$ ipython --no-banner

In [1]: import numpy as np

In [2]: from numpy import linalg as LA

In [3]: np.set_printoptions(suppress=True, linewidth=140)

In [4]: M = np.loadtxt("a.csv", delimiter=",")

In [5]: print(M)
[[ 0.7 -1.   1.  -5.1]
 [-0.1  0.3  0.1 -3. ]
 [-0.3 -1.   1.2  0.9]
 [-0.6 -0.9 -0.7  0. ]
 [ 0.8  0.2  0.7  0.9]
 [-2.4  0.4 -1.5  0. ]
 [ 0.2 -0.6  0.2  1.2]
 [-0.7 -0.1 -1.4  0. ]
 [ 0.9  0.9  0.9 -0.9]
 [ 0.3  2.1 -0.6 -1.2]
 [ 0.5  1.4 -1.8  1.2]
 [-1.9  0.1  1.  -4.8]]

In [6]: Xs = M - M.mean(axis=0)

In [7]: Uu, sigma, VT = LA.svd(Xs, full_matrices=False)

In [8]: print(np.abs(VT[0]).argmax())
3

In [9]: print((np.sign(Uu[:, 0]) == np.sign(Uu[0, 0])).astype(int))
[1 1 0 0 0 0 0 0 1 0 0 1]

In [10]: print(LA.matrix_rank(Xs))
4

In [11]: print(np.round(VT[0] * np.sign(VT[0, np.abs(VT[0]).argmax()]), 1))
[ 0.1  0.1 -0.2  1. ]

In [12]: print(round(float((sigma ** 2).sum() ** 2 / (sigma ** 4).sum()), 1))
2.1

In [13]: print(np.searchsorted(np.cumsum(sigma ** 2) / (sigma ** 2).sum(), 0.9) + 1)
3

In [14]: print(np.round(sigma ** 2 / (sigma ** 2).sum(), 1) + 0)
[0.6 0.2 0.1 0. ]

In [15]: print(np.round(Xs.mean(axis=0), 1) + 0)
[0. 0. 0. 0.]

In [16]: print(np.round(np.abs(VT[-1]), 1))
[0.5 0.6 0.7 0.2]

In [17]: X = np.load("case13.npy")

In [18]: print(X)
[[3. 2. 0. 0. 2. 0. 2. 2. 0. 2.]
 [2. 3. 0. 0. 2. 0. 2. 2. 0. 2.]
 [0. 0. 3. 2. 0. 2. 0. 0. 2. 0.]
 [0. 0. 2. 3. 0. 2. 0. 0. 2. 0.]
 [2. 2. 0. 0. 3. 0. 2. 2. 0. 2.]
 [0. 0. 2. 2. 0. 3. 0. 0. 2. 0.]
 [2. 2. 0. 0. 2. 0. 3. 2. 0. 2.]
 [2. 2. 0. 0. 2. 0. 2. 3. 0. 2.]
 [0. 0. 2. 2. 0. 2. 0. 0. 3. 0.]
 [2. 2. 0. 0. 2. 0. 2. 2. 0. 3.]]

In [19]: def softmax(z):
    ...:     e = np.exp(z - z.max(axis=-1, keepdims=True))
    ...:     return e / e.sum(axis=-1, keepdims=True)
    ...: 

In [20]: print(np.round(softmax(X).sum(axis=1), 1))
[1. 1. 1. 1. 1. 1. 1. 1. 1. 1.]

In [21]: scores = X @ X.T / np.sqrt(10)

In [22]: print(softmax(scores).round(6).argmax(axis=1))
[0 1 2 3 4 5 6 7 8 9]
